>>> import numpy as np
>>> import numpy.linalg as la
>>> np.set_printoptions(precision=2, suppress=True, linewidth=200)
>>> A = np.loadtxt("m.csv", delimiter=",")
>>> print(A)
[[-1.69  4.67  0.59]
 [ 1.95  3.66 -2.79]
 [ 3.29  1.24 -3.55]
 [ 3.23  1.45 -3.53]
 [-2.22  4.32  1.19]
 [-0.39 -4.75  1.5 ]
 [ 3.39 -2.38 -2.8 ]
 [ 1.48  4.12 -2.42]
 [ 0.36  4.76 -1.47]
 [-0.95 -4.49  1.99]
 [-2.9  -2.25  3.4 ]
 [ 3.41 -2.31 -2.84]
 [ 2.3  -4.25 -1.28]
 [ 2.67 -3.85 -1.75]
 [ 1.06  4.42 -2.08]
 [-3.24 -1.39  3.54]
 [-1.82  4.6   0.73]
 [ 1.69 -4.67 -0.58]
 [-3.4   2.33  2.83]
 [ 3.35 -2.52 -2.73]
 [ 1.37 -4.8  -0.24]
 [-3.55 -0.05  3.52]
 [-3.09  3.17  2.33]
 [-0.77 -4.59  1.84]
 [-0.11  4.89 -1.04]
 [-2.83  3.63  1.96]
 [-1.28  4.83  0.14]]
>>> C2 = np.cov(A, rowvar=False)
>>> C2.shape
(3, 3)
>>> np.median(A, axis=0)
array([-0.11,  1.24, -0.24])
>>> print(np.corrcoef(A.T))
[[ 1.   -0.29 -0.93]
 [-0.29  1.   -0.08]
 [-0.93 -0.08  1.  ]]
>>> np.polyfit(A[:, 1], A[:, 0], 1)
array([-0.19,  0.12])
>>> C2
array([[ 5.96, -2.71, -5.27],
       [-2.71, 14.46, -0.69],
       [-5.27, -0.69,  5.38]])
>>> vals, vecs = la.eigh(C2)
>>> np.round(la.eigvalsh(C2 @ C2), 2) + 0
array([  0.  , 109.34, 235.57])
>>> np.abs(vecs[:, -1])
array([0.33, 0.94, 0.11])
>>> np.unique(vals.round(6) + 0, return_counts=True)[1]
array([1, 1, 1])
>>> O, _ = la.qr(np.array([[0.3, 0.0], [0.5, 0.6]]))
>>> vecs, _ = la.qr(np.array([[-0.9, 0.6, 0.1, -0.5, -0.3, 0.5],
...     [2.4, 0.0, 0.0, -1.9, -1.2, 1.3],
...     [0.4, 0.4, -1.4, -1.6, 0.8, 1.9],
...     [0.5, -0.9, -1.4, -1.1, -0.3, -1.7],
...     [0.3, 0.7, -1.4, -0.6, -0.2, -0.4],
...     [1.2, 0.1, 0.4, -0.4, 0.1, 2.2]]))
>>> sv = 20 * 0.9 ** np.arange(2)
>>> F = O[:, :2] * sv @ vecs[:2]
>>> F
array([[-9.52,  5.82, -2.63, 11.94,  8.33,  0.84],
       [12.91,  6.02,  1.18,  9.51,  2.23, -8.96]])
>>> x0 = np.array([0, 0, 2, 1, 2, 2])
>>> np.sign((F @ x0).round(6))
array([ 1., -1.])
>>> (F * x0).sum(axis=1)
array([25.01, -1.58])
>>> F @ np.ones(6)
array([14.77, 22.89])
>>> np.einsum("ij,j->i", F, x0)
array([25.01, -1.58])
>>> C2 = F.T @ F
>>> np.allclose(C2, C2.T)
True
>>> (F @ F.T).shape
(2, 2)
>>> la.svd(F, compute_uv=False) ** 2
array([400., 324.])
>>> np.diag(C2)
array([257.37,  70.08,   8.32, 232.87,  74.4 ,  80.95])
>>> x0 = np.array([2, -3, -3, 2, -2, -1])
>>> h1 = np.maximum(F @ x0, 0)
>>> F.T @ h1
array([ 357.91,  166.88,   32.72,  263.51,   61.92, -248.35])
>>> h1
array([ 0.  , 27.72])
>>> print(F * (h1 > 1e-9)[:, None])
[[-0.    0.   -0.    0.    0.    0.  ]
 [12.91  6.02  1.18  9.51  2.23 -8.96]]
>>> data = np.load("run2.npy")
>>> data
array([[  1,  -1,   1,  -1],
       [  1,   0,   0,   0],
       [  1,   1,   1,   1],
       [  1,   2,   4,   8],
       [  1,   3,   9,  27],
       [  1,   4,  16,  64],
       [  1,   5,  25, 125]])
>>> # column 3 is much longer than the rest
>>> x0 = np.array([0, 2, 2, -3])
>>> rhs = data @ x0
>>> print(np.round(la.lstsq(data, rhs)[0], 2) + 0)
[ 0.  2.  2. -3.]
>>> np.round(la.solve(data.T @ data, data.T @ rhs), 2) + 0
array([ 0.,  2.,  2., -3.])
>>> rng = np.random.default_rng(6283)
>>> rhs = rhs + 0.05 * rng.normal(size=7)
>>> rhs
array([   3.03,    0.02,    1.02,  -11.89,  -56.93, -151.96, -315.  ])
>>> c, *_ = la.lstsq(data, rhs)
>>> c
array([ 0.03,  2.02,  2.01, -3.  ])
>>> print(np.round(data.T @ (rhs - data @ c), 2) + 0)
[0. 0. 0. 0.]
>>> c.round()
array([ 0.,  2.,  2., -3.])
>>> M = np.load("sample5.npy")
>>> M
array([[-11,   7,  -2,   5,  -8,   1],
       [ 16, -12,  10,   2,  -1, -11],
       [ -3,   9,   3,   6,   5,  14],
       [ -1,   7,   7,   6,   0,  11],
       [ 11, -17,  -3, -10,  -2, -21],
       [-22,  16, -13,  -8,  -1,  16]])
>>> # rows and columns are dependent
>>> U, sv, VT = la.svd(F, full_matrices=False)
>>> np.allclose(U * sv @ VT, F)
True
>>> np.round(U.T @ F @ VT.T, 2) + 0
array([[20.,  0.],
       [ 0., 18.]])
>>> J = np.array([[0, 3, 1, 0],
...     [1, 2, 2, 2],
...     [1, 3, 3, 2],
...     [4, 3, 5, 8],
...     [4, 1, 5, 8],
...     [2, 3, 3, 4],
...     [4, 2, 1, 8]])
>>> J
array([[0, 3, 1, 0],
       [1, 2, 2, 2],
       [1, 3, 3, 2],
       [4, 3, 5, 8],
       [4, 1, 5, 8],
       [2, 3, 3, 4],
       [4, 2, 1, 8]])
>>> w1 = np.array([[2, -2, -1, -2, 0, -2],
...     [2, 1, -1, 0, 0, 1],
...     [1, -1, 1, -1, -2, 2],
...     [-2, 2, -1, 2, 1, 1]])
>>> c = np.array([0, 0, -2, -1, 0, 2])
>>> H = np.maximum(data @ w1 + c, 0)
>>> (H > 0).astype(int)
array([[1, 0, 0, 0, 0, 0],
       [1, 0, 0, 0, 0, 0],
       [1, 0, 0, 0, 0, 1],
       [0, 1, 0, 1, 0, 1],
       [0, 1, 0, 1, 1, 1],
       [0, 1, 0, 1, 1, 1],
       [0, 1, 0, 1, 1, 1]])
>>> la.matrix_rank(H)
np.int64(5)
>>> cent = np.array([[-1, 0, 1], [0, 0, 0], [-1, 2, 2], [2, 0, 0], [0, 1, -1], [2, 1, -2]])
>>> w1 @ cent
array([[-9, -4,  4],
       [ 1, -1, -2],
       [ 0,  2,  1],
       [ 9,  0, -7]])
>>> print([round(float(x), 2) for x in la.svd(J, compute_uv=False)[:3]])
[18.86, 4.98, 2.89]
>>> np.argsort(-la.norm(J, axis=0).round(6), kind="stable")[:3]
array([3, 2, 0])
>>> C2 = J.T @ J
>>> np.allclose(C2, C2.T)
True
>>> np.round(la.eigvalsh(C2)[::-1], 2) + 0
array([355.86,  24.82,   8.33,   0.  ])
>>> np.trace(C2), (J ** 2).sum()
(np.int64(389), np.int64(389))
>>> C2
array([[ 54,  35,  55, 108],
       [ 35,  45,  47,  70],
       [ 55,  47,  74, 110],
       [108,  70, 110, 216]])
